$ python -q
>>> import numpy as np
>>> import numpy.linalg as la
>>> np.set_printoptions(suppress=True, linewidth=100)
>>> M = np.load("m.npy")
>>> print(M)
[[0 0 1 0 1 0 1 0 0 0 0 1 0]
 [0 0 0 0 1 0 0 0 0 0 1 0 0]
 [1 0 0 0 0 0 0 0 0 0 1 0 0]
 [0 0 0 0 0 0 0 0 0 0 0 1 0]
 [1 1 0 0 0 0 0 0 0 1 0 0 0]
 [0 0 0 0 0 0 0 0 0 0 0 1 0]
 [1 0 0 0 0 0 0 1 0 0 0 0 0]
 [0 0 0 0 0 0 1 0 0 0 0 0 0]
 [0 0 0 0 0 0 0 0 0 0 0 0 0]
 [0 0 0 0 1 0 0 0 0 0 0 0 0]
 [0 1 1 0 0 0 0 0 0 0 0 0 0]
 [1 0 0 1 0 1 0 0 0 0 0 0 1]
 [0 0 0 0 0 0 0 0 0 0 0 1 0]]
>>> print([round(float(la.det(M[:i, :i])), 2) + 0 for i in range(1, 14)])
[0.0, 0.0, 0.0, 0.0, 0.0, 0.0, 0.0, 0.0, 0.0, 0.0, 0.0, 0.0, 0.0]
>>> print(np.all(la.eigvalsh(M) > 0))
False
>>> print(round(float(la.eigvalsh(M).min()), 2))
-2.41
>>> X = np.loadtxt("block4.csv", delimiter=",")
>>> print(X)
[[ -2.  -2.  -2.  -2.  -2.  -2.  -2.  -2.  -2.  -2.]
 [ -2.  -4.  -4.  -4.  -4.  -4.  -4.  -4.  -4.  -4.]
 [ -2.  -4.  -6.  -6.  -6.  -6.  -6.  -6.  -6.  -6.]
 [ -2.  -4.  -6.  -8.  -8.  -8.  -8.  -8.  -8.  -8.]
 [ -2.  -4.  -6.  -8. -10. -10. -10. -10. -10. -10.]
 [ -2.  -4.  -6.  -8. -10. -12. -12. -12. -12. -12.]
 [ -2.  -4.  -6.  -8. -10. -12. -14. -14. -14. -14.]
 [ -2.  -4.  -6.  -8. -10. -12. -14. -16. -16. -16.]
 [ -2.  -4.  -6.  -8. -10. -12. -14. -16. -18. -18.]
 [ -2.  -4.  -6.  -8. -10. -12. -14. -16. -18. -20.]]
>>> print(round(float(la.eigvalsh(X).min()), 2))
-89.53
>>> w, vecs = la.eigh(X)
>>> vec = np.array([0, -3, 0, -3, 2, -2, 2, 2, 0, -3])
>>> print(np.abs(X).sum(axis=1).max(), np.round(np.abs(w).max(), 2))
110.0 89.53
>>> print(vec @ X @ vec)
-160.0
>>> print(la.matrix_rank(X))
10
>>> print(np.abs(X).max())
20.0
>>> print(X.sum(axis=1))
[ -20.  -38.  -54.  -68.  -80.  -90.  -98. -104. -108. -110.]
>>> print(X - X[0])
[[  0.   0.   0.   0.   0.   0.   0.   0.   0.   0.]
 [  0.  -2.  -2.  -2.  -2.  -2.  -2.  -2.  -2.  -2.]
 [  0.  -2.  -4.  -4.  -4.  -4.  -4.  -4.  -4.  -4.]
 [  0.  -2.  -4.  -6.  -6.  -6.  -6.  -6.  -6.  -6.]
 [  0.  -2.  -4.  -6.  -8.  -8.  -8.  -8.  -8.  -8.]
 [  0.  -2.  -4.  -6.  -8. -10. -10. -10. -10. -10.]
 [  0.  -2.  -4.  -6.  -8. -10. -12. -12. -12. -12.]
 [  0.  -2.  -4.  -6.  -8. -10. -12. -14. -14. -14.]
 [  0.  -2.  -4.  -6.  -8. -10. -12. -14. -16. -16.]
 [  0.  -2.  -4.  -6.  -8. -10. -12. -14. -16. -18.]]
>>> print(round(float(la.norm(X)), 2))
90.22
>>> print(X.mean(axis=0))
[ -2.   -3.8  -5.4  -6.8  -8.   -9.   -9.8 -10.4 -10.8 -11. ]
>>> print(np.allclose(X @ X.T, X.T @ X))
True
>>> print(round(np.abs(la.eigvals(X)).max(), 2))
89.53
>>> print((X + X.T) / 2)
[[ -2.  -2.  -2.  -2.  -2.  -2.  -2.  -2.  -2.  -2.]
 [ -2.  -4.  -4.  -4.  -4.  -4.  -4.  -4.  -4.  -4.]
 [ -2.  -4.  -6.  -6.  -6.  -6.  -6.  -6.  -6.  -6.]
 [ -2.  -4.  -6.  -8.  -8.  -8.  -8.  -8.  -8.  -8.]
 [ -2.  -4.  -6.  -8. -10. -10. -10. -10. -10. -10.]
 [ -2.  -4.  -6.  -8. -10. -12. -12. -12. -12. -12.]
 [ -2.  -4.  -6.  -8. -10. -12. -14. -14. -14. -14.]
 [ -2.  -4.  -6.  -8. -10. -12. -14. -16. -16. -16.]
 [ -2.  -4.  -6.  -8. -10. -12. -14. -16. -18. -18.]
 [ -2.  -4.  -6.  -8. -10. -12. -14. -16. -18. -20.]]
>>> print(X @ X)
[[  40.   76.  108.  136.  160.  180.  196.  208.  216.  220.]
 [  76.  148.  212.  268.  316.  356.  388.  412.  428.  436.]
 [ 108.  212.  308.  392.  464.  524.  572.  608.  632.  644.]
 [ 136.  268.  392.  504.  600.  680.  744.  792.  824.  840.]
 [ 160.  316.  464.  600.  720.  820.  900.  960. 1000. 1020.]
 [ 180.  356.  524.  680.  820.  940. 1036. 1108. 1156. 1180.]
 [ 196.  388.  572.  744.  900. 1036. 1148. 1232. 1288. 1316.]
 [ 208.  412.  608.  792.  960. 1108. 1232. 1328. 1392. 1424.]
 [ 216.  428.  632.  824. 1000. 1156. 1288. 1392. 1464. 1500.]
 [ 220.  436.  644.  840. 1020. 1180. 1316. 1424. 1500. 1540.]]
>>> feats = np.load("dump.npy")
>>> print(feats.round(2) + 0)
[[-0.24 -0.34  0.2  -0.25 -0.03  0.11 -0.14  0.09 -0.1  -0.19  0.14  0.17  0.15  0.7 ]
 [-0.07 -0.35 -0.28 -0.21 -0.1  -0.02  0.33  0.34  0.21 -0.28  0.27 -0.37 -0.14 -0.27]
 [-0.37  0.01  0.02  0.08 -0.34  0.32  0.08 -0.19 -0.13  0.08 -0.45  0.11  0.07 -0.27]
 [ 0.13  0.06  0.11 -0.15 -0.23  0.44  0.16  0.36 -0.14  0.44 -0.12 -0.22 -0.43  0.23]
 [ 0.13 -0.14  0.43  0.03 -0.01  0.38 -0.24  0.17  0.48  0.17  0.14 -0.08  0.45 -0.25]
 [-0.07  0.06  0.37  0.01 -0.34 -0.39 -0.48  0.11 -0.06  0.05  0.25  0.04 -0.43 -0.2 ]
 [-0.47 -0.04 -0.29  0.27  0.14  0.   -0.29 -0.17  0.44  0.28 -0.02 -0.35 -0.19  0.24]
 [ 0.44 -0.21 -0.13  0.44 -0.24  0.24  0.08 -0.28  0.25 -0.13  0.18  0.33 -0.31  0.15]
 [-0.34  0.17  0.02  0.37 -0.08  0.4  -0.07  0.05 -0.37 -0.37  0.41 -0.16  0.03 -0.09]
 [ 0.03  0.6   0.1  -0.15 -0.4  -0.1   0.28 -0.26  0.25 -0.05  0.22 -0.25  0.19  0.25]
 [-0.03 -0.31  0.55 -0.02  0.1  -0.04  0.21 -0.45  0.02 -0.26 -0.23 -0.37 -0.24 -0.02]
 [-0.2  -0.21  0.23  0.48 -0.07 -0.35  0.5   0.18 -0.08  0.38  0.15  0.09  0.18  0.08]
 [-0.34  0.31  0.22 -0.05  0.27  0.08  0.25  0.25  0.41 -0.23 -0.07  0.46 -0.31 -0.04]
 [-0.17 -0.1  -0.02 -0.39  0.18  0.17  0.14 -0.45 -0.1   0.4   0.51  0.22 -0.11 -0.2 ]
 [ 0.24  0.25  0.18  0.21  0.58  0.1   0.02  0.03 -0.18  0.06  0.11 -0.23 -0.1   0.06]]
>>> Q, vecs = la.qr(feats[:, :5])[0], la.qr(feats[:, 5:])[0]
>>> s = la.svd(Q.T @ vecs, compute_uv=False)
>>> print(np.round(np.degrees(np.arccos(s.clip(0, 1))), 2))
[90. 90. 90. 90. 90.]
>>> print((s > 0.9).sum())
0
>>> rng = np.random.default_rng(7261)
>>> labels = rng.permutation(14)
>>> A2 = feats[:, labels] * rng.choice([-1, 1], 14)
>>> print(A2.round(2) + 0)
[[-0.11  0.19  0.24  0.15 -0.2  -0.34  0.14 -0.03 -0.1  -0.7   0.17 -0.09  0.25 -0.14]
 [ 0.02  0.28  0.07 -0.14  0.28 -0.35 -0.33 -0.1   0.21  0.27 -0.37 -0.34  0.21 -0.27]
 [-0.32 -0.08  0.37  0.07 -0.02  0.01 -0.08 -0.34 -0.13  0.27  0.11  0.19 -0.08  0.45]
 [-0.44 -0.44 -0.13 -0.43 -0.11  0.06 -0.16 -0.23 -0.14 -0.23 -0.22 -0.36  0.15  0.12]
 [-0.38 -0.17 -0.13  0.45 -0.43 -0.14  0.24 -0.01  0.48  0.25 -0.08 -0.17 -0.03 -0.14]
 [ 0.39 -0.05  0.07 -0.43 -0.37  0.06  0.48 -0.34 -0.06  0.2   0.04 -0.11 -0.01 -0.25]
 [ 0.   -0.28  0.47 -0.19  0.29 -0.04  0.29  0.14  0.44 -0.24 -0.35  0.17 -0.27  0.02]
 [-0.24  0.13 -0.44 -0.31  0.13 -0.21 -0.08 -0.24  0.25 -0.15  0.33  0.28 -0.44 -0.18]
 [-0.4   0.37  0.34  0.03 -0.02  0.17  0.07 -0.08 -0.37  0.09 -0.16 -0.05 -0.37 -0.41]
 [ 0.1   0.05 -0.03  0.19 -0.1   0.6  -0.28 -0.4   0.25 -0.25 -0.25  0.26  0.15 -0.22]
 [ 0.04  0.26  0.03 -0.24 -0.55 -0.31 -0.21  0.1   0.02  0.02 -0.37  0.45  0.02  0.23]
 [ 0.35 -0.38  0.2   0.18 -0.23 -0.21 -0.5  -0.07 -0.08 -0.08  0.09 -0.18 -0.48 -0.15]
 [-0.08  0.23  0.34 -0.31 -0.22  0.31 -0.25  0.27  0.41  0.04  0.46 -0.25  0.05  0.07]
 [-0.17 -0.4   0.17 -0.11  0.02 -0.1  -0.14  0.18 -0.1   0.2   0.22  0.45  0.39 -0.51]
 [-0.1  -0.06 -0.24 -0.1  -0.18  0.25 -0.02  0.58 -0.18 -0.06 -0.23 -0.03 -0.21 -0.11]]
>>> Uu, _, Vh = la.svd(feats.T @ A2)
>>> print(labels)
[ 5  9  0 12  2  1  6  4  8 13 11  7  3 10]
